% ipython --no-banner

In [1]: import numpy as np

In [2]: from numpy import linalg as LA

In [3]: np.set_printoptions(precision=1, suppress=True, linewidth=140, floatmode="fixed")

In [4]: def rnd(a):
   ...:     return np.round(a, 1) + 0
   ...: 

In [5]: J = np.load("data.npy")

In [6]: J
Out[6]: 
array([[8, 0, 0, 0, 0],
       [0, 8, 9, 4, 3],
       [0, 4, 9, 0, 1],
       [0, 4, 4, 0, 6],
       [0, 2, 1, 5, 7]])

In [7]: u = np.array([-2, 3, -2])

In [8]: np.convolve(J[3], u)
Out[8]: array([  0,  -8,   4,   4, -20,  18, -12])

In [9]: np.array([np.convolve(row, u, "same") for row in J])
Out[9]: 
array([[ 24, -16,   0,   0,   0],
       [-16,   6,   3, -12,   1],
       [ -8,  -6,  19, -20,   3],
       [ -8,   4,   4, -20,  18],
       [ -4,   4, -11,  -1,  11]])

In [10]: np.correlate(J[3], J[4], "full")
Out[10]: array([ 0, 28, 48, 24, 54, 38,  6, 12,  0])

In [11]: np.polyval(u, J[3])
Out[11]: array([ -2, -22, -22,  -2, -56])

In [12]: Y = np.array([[1, 1, 3], [0, 3, 1]])

In [13]: C = np.kron(Y, J)

In [14]: rnd(LA.norm(C, 2)), rnd(LA.norm(Y, 2) * LA.norm(J, 2))
Out[14]: (np.float64(73.8), np.float64(73.8))

In [15]: C.shape
Out[15]: (10, 15)

In [16]: LA.matrix_rank(C)
Out[16]: np.int64(10)

In [17]: vec = np.array([-3, 1, 2, -2, -3])

In [18]: rhs = J @ vec

In [19]: rhs
Out[19]: array([-24,   9,  19,  -6, -27])

In [20]: print(rnd(LA.solve(J, J[:, 1])))
[0.0 1.0 0.0 0.0 0.0]
